% python3 -q
>>> import numpy as np
>>> from numpy import linalg as LA
>>> np.set_printoptions(precision=2, suppress=True, linewidth=140, floatmode="fixed")
>>> A = np.loadtxt("a.csv", delimiter=",")
>>> print(A)
[[  0.00   0.00   0.00   0.00   0.00   0.00]
 [  0.00   4.00   2.00   8.00  -8.00  -4.00]
 [  0.00   2.00   1.00   4.00  -4.00  -2.00]
 [  0.00   8.00   4.00  16.00 -16.00  -8.00]
 [  0.00  -8.00  -4.00 -16.00  16.00   8.00]
 [  0.00  -4.00  -2.00  -8.00   8.00   4.00]]
>>> evals, evecs = LA.eigh(A)
>>> x = np.array([3, 0, 2, 3, 2, 3])
>>> print(np.abs(A).sum(axis=1).max(), np.abs(evals).max())
52.0 41.0
>>> print(evecs * np.maximum(evals, 0) @ evecs.T)
[[  0.00   0.00   0.00   0.00   0.00   0.00]
 [  0.00   4.00   2.00   8.00  -8.00  -4.00]
 [  0.00   2.00   1.00   4.00  -4.00  -2.00]
 [  0.00   8.00   4.00  16.00 -16.00  -8.00]
 [  0.00  -8.00  -4.00 -16.00  16.00   8.00]
 [  0.00  -4.00  -2.00  -8.00   8.00   4.00]]
>>> print(np.round(LA.eigvalsh(A[1:, 1:]), 2) + 0)
[ 0.00  0.00  0.00  0.00 41.00]
>>> F = np.array([[3, 4, 2, -3, 5, 2], [3, 4, 2, -3, 5, 2], [0, -4, 1, 4, -4, 2]])
>>> print(round(LA.norm(F, 2) / LA.norm(F), 2))
0.94
>>> print([round(float(x), 2) for x in LA.svd(F, compute_uv=False)[:3]])
[12.86, 4.65, 0.0]
>>> print(LA.matrix_rank(F, rtol=0.1))
2
>>> print(np.round(LA.norm(F[1] - F[0]), 2))
0.0
>>> print(round(float(LA.norm(F) ** 2 / LA.norm(F, 2) ** 2), 2))
1.13
>>> print(F[1] @ F[0])
67
>>> print(round(float(LA.norm(F, "nuc")), 2))
17.51
>>> print(LA.norm(F, axis=1))
[8.19 8.19 7.28]
>>> print(round(LA.norm(F, 1), 2), round(float(LA.norm(F, np.inf)), 2))
14.0 19.0
>>> print(np.round(F @ LA.pinv(F) @ F, 2) + 0)
[[ 3.00  4.00  2.00 -3.00  5.00  2.00]
 [ 3.00  4.00  2.00 -3.00  5.00  2.00]
 [ 0.00 -4.00  1.00  4.00 -4.00  2.00]]
>>> print(np.allclose(F[:-1].T @ LA.lstsq(F[:-1].T, F[-1])[0], F[-1]))
False
>>> print(round(np.trace(LA.pinv(F) @ F), 2))
2.0
>>> X = np.load("case8.npy")
>>> print(X)
[[-1.00  0.05]
 [ 0.05  1.00]]
>>> M2 = LA.inv(X)
>>> print(np.round(X @ M2, 2) + 0)
[[1.00 0.00]
 [0.00 1.00]]
>>> print(M2)
[[-1.00  0.05]
 [ 0.05  1.00]]
>>> print(LA.inv(M2))
[[-1.00  0.05]
 [ 0.05  1.00]]
>>> print(np.allclose(M2, X.T))
True
>>> mat = np.loadtxt("layer11.csv", delimiter=",")
>>> print(mat)
[[ 1.10  1.40  0.20  0.80  0.30  0.40]
 [ 0.60 -0.60 -1.00 -0.50 -1.70  1.00]
 [ 1.50  0.20  0.00  1.00  1.00 -0.40]
 [-1.00  1.60 -1.10 -1.20  2.30  1.30]
 [-1.90 -1.20 -0.10  0.20 -0.20  3.80]
 [ 1.00  0.10 -1.00 -0.40  0.50 -0.40]
 [ 0.30 -0.90 -1.20  2.50 -2.20 -1.20]
 [-0.60 -0.90  1.00 -1.40 -2.20  1.00]
 [-2.00 -5.50 -0.50  2.50  1.50  5.50]
 [ 0.70 -0.10 -1.30 -0.70  0.10  1.20]
 [-1.00 -1.00  1.30 -0.50 -0.90 -0.30]
 [ 1.30  0.00  1.20 -0.20 -1.30  0.20]
 [-0.70 -0.30  2.50 -0.30 -0.40  1.90]
 [ 0.20  1.10  0.80 -0.50  0.00 -0.60]
 [ 0.10  0.00 -0.90  0.00 -1.40  2.00]
 [ 0.50 -0.40 -0.30 -1.00 -0.10 -0.50]
 [ 0.10 -1.20 -0.90 -1.80 -3.70 -0.20]
 [ 2.10 -1.40 -1.30 -0.80 -1.20 -1.00]
 [ 0.70  1.00  0.20 -1.00 -0.30 -0.30]
 [ 1.40 -0.40  3.40  2.80  0.50 -0.70]
 [-0.60  0.80  0.40 -1.20  0.40 -0.20]
 [ 0.20 -1.10 -0.80  0.60  0.00  1.00]
 [-0.80 -0.20  0.10  0.30 -0.60  0.20]
 [-0.60  0.20 -0.10  2.50 -0.40 -0.90]
 [-0.20  0.10  0.40 -0.50  0.50  0.10]
 [-1.80  0.90  0.70  1.20 -0.10  0.80]
 [ 0.30 -0.60 -0.30 -0.60  2.30  0.30]
 [ 0.00  1.50 -0.90  0.40 -1.20 -0.10]
 [-0.20 -0.20  0.10 -0.50 -1.30 -0.10]
 [-1.10  2.10 -0.30 -0.70  0.40 -0.40]
 [ 0.80  0.40 -1.20  0.80 -0.20 -0.30]
 [-0.20  1.10  2.80 -2.00 -0.40 -1.30]]
>>> print(round(LA.norm(mat) ** 2 / LA.norm(mat, 2) ** 2, 2))
2.71
>>> print(round(mat[5] @ mat[23], 2))
-1.32
>>> print(round(LA.norm(mat, 1), 2), np.round(LA.norm(mat, np.inf), 2))
31.4 17.5
